% python3 -q
>>> import numpy as np
>>> np.set_printoptions(precision=3, suppress=True, linewidth=120)
>>> def rd(a):
...     return np.round(a, 3) + 0
... 
>>> F = np.loadtxt("dump.csv", delimiter=",")
>>> rd(F)
array([[ 0.46 ,  0.059, -0.09 , -0.309, -0.376,  0.014],
       [ 0.059,  0.733, -0.369,  0.218, -0.057,  0.072],
       [-0.09 , -0.369,  0.434,  0.216, -0.207,  0.11 ],
       [-0.309,  0.218,  0.216,  0.693, -0.145, -0.044],
       [-0.376, -0.057, -0.207, -0.145,  0.701,  0.038],
       [ 0.014,  0.072,  0.11 , -0.044,  0.038,  0.979]])
>>> x0 = np.array([-2, 2, -2, -2, 1, -2])
>>> h = np.maximum(F @ x0, 0)
>>> rd(F * (h > 1e-9)[:, None])
array([[ 0.   ,  0.   ,  0.   ,  0.   ,  0.   ,  0.   ],
       [ 0.059,  0.733, -0.369,  0.218, -0.057,  0.072],
       [ 0.   ,  0.   ,  0.   ,  0.   ,  0.   ,  0.   ],
       [ 0.   ,  0.   ,  0.   ,  0.   ,  0.   ,  0.   ],
       [-0.376, -0.057, -0.207, -0.145,  0.701,  0.038],
       [ 0.   ,  0.   ,  0.   ,  0.   ,  0.   ,  0.   ]])
>>> rd(np.maximum(F @ (3 * x0), 0))
array([0.   , 4.338, 0.   , 0.   , 5.895, 0.   ])
>>> np.flatnonzero(h > 1e-9)
array([1, 4])
>>> rd(np.maximum(F @ x0, 0) - np.maximum(-F @ x0, 0))
array([-0.407,  1.446, -2.283, -0.821,  1.965, -1.935])
>>> M = 3 * np.eye(12) + np.ones((12, 12))
>>> M
array([[4., 1., 1., 1., 1., 1., 1., 1., 1., 1., 1., 1.],
       [1., 4., 1., 1., 1., 1., 1., 1., 1., 1., 1., 1.],
       [1., 1., 4., 1., 1., 1., 1., 1., 1., 1., 1., 1.],
       [1., 1., 1., 4., 1., 1., 1., 1., 1., 1., 1., 1.],
       [1., 1., 1., 1., 4., 1., 1., 1., 1., 1., 1., 1.],
       [1., 1., 1., 1., 1., 4., 1., 1., 1., 1., 1., 1.],
       [1., 1., 1., 1., 1., 1., 4., 1., 1., 1., 1., 1.],
       [1., 1., 1., 1., 1., 1., 1., 4., 1., 1., 1., 1.],
       [1., 1., 1., 1., 1., 1., 1., 1., 4., 1., 1., 1.],
       [1., 1., 1., 1., 1., 1., 1., 1., 1., 4., 1., 1.],
       [1., 1., 1., 1., 1., 1., 1., 1., 1., 1., 4., 1.],
       [1., 1., 1., 1., 1., 1., 1., 1., 1., 1., 1., 4.]])
>>> # symmetric
>>> rng = np.random.default_rng(6)
>>> B = M + rng.integers(-2, 3, (12, 1)) @ rng.integers(-2, 3, (1, 12))
>>> B
array([[ 4.,  1.,  1.,  1.,  1.,  1.,  1.,  1.,  1.,  1.,  1.,  1.],
       [ 1.,  4.,  1.,  1.,  1.,  1.,  1.,  1.,  1.,  1.,  1.,  1.],
       [ 1.,  1.,  4.,  1.,  1.,  1.,  1.,  1.,  1.,  1.,  1.,  1.],
       [ 1.,  0.,  0.,  5.,  0.,  0.,  1.,  3.,  0.,  3., -1., -1.],
       [ 1.,  3.,  3., -1.,  6.,  3.,  1., -3.,  3., -3.,  5.,  5.],
       [ 1.,  0.,  0.,  2.,  0.,  3.,  1.,  3.,  0.,  3., -1., -1.],
       [ 1.,  2.,  2.,  0.,  2.,  2.,  4., -1.,  2., -1.,  3.,  3.],
       [ 1.,  0.,  0.,  2.,  0.,  0.,  1.,  6.,  0.,  3., -1., -1.],
       [ 1.,  1.,  1.,  1.,  1.,  1.,  1.,  1.,  4.,  1.,  1.,  1.],
       [ 1.,  3.,  3., -1.,  3.,  3.,  1., -3.,  3.,  0.,  5.,  5.],
       [ 1., -1., -1.,  3., -1., -1.,  1.,  5., -1.,  5.,  0., -3.],
       [ 1.,  2.,  2.,  0.,  2.,  2.,  1., -1.,  2., -1.,  3.,  6.]])
>>> rd(np.linalg.svd(B - M, compute_uv=False))
array([19.339,  0.   ,  0.   ,  0.   ,  0.   ,  0.   ,  0.   ,  0.   ,  0.   ,  0.   ,  0.   ,  0.   ])
>>> B - M
array([[ 0.,  0.,  0.,  0.,  0.,  0.,  0.,  0.,  0.,  0.,  0.,  0.],
       [ 0.,  0.,  0.,  0.,  0.,  0.,  0.,  0.,  0.,  0.,  0.,  0.],
       [ 0.,  0.,  0.,  0.,  0.,  0.,  0.,  0.,  0.,  0.,  0.,  0.],
       [ 0., -1., -1.,  1., -1., -1.,  0.,  2., -1.,  2., -2., -2.],
       [ 0.,  2.,  2., -2.,  2.,  2.,  0., -4.,  2., -4.,  4.,  4.],
       [ 0., -1., -1.,  1., -1., -1.,  0.,  2., -1.,  2., -2., -2.],
       [ 0.,  1.,  1., -1.,  1.,  1.,  0., -2.,  1., -2.,  2.,  2.],
       [ 0., -1., -1.,  1., -1., -1.,  0.,  2., -1.,  2., -2., -2.],
       [ 0.,  0.,  0.,  0.,  0.,  0.,  0.,  0.,  0.,  0.,  0.,  0.],
       [ 0.,  2.,  2., -2.,  2.,  2.,  0., -4.,  2., -4.,  4.,  4.],
       [ 0., -2., -2.,  2., -2., -2.,  0.,  4., -2.,  4., -4., -4.],
       [ 0.,  1.,  1., -1.,  1.,  1.,  0., -2.,  1., -2.,  2.,  2.]])
>>> np.abs(B - M).sum(axis=1)
array([ 0.,  0.,  0., 14., 28., 14., 14., 14.,  0., 28., 28., 14.])
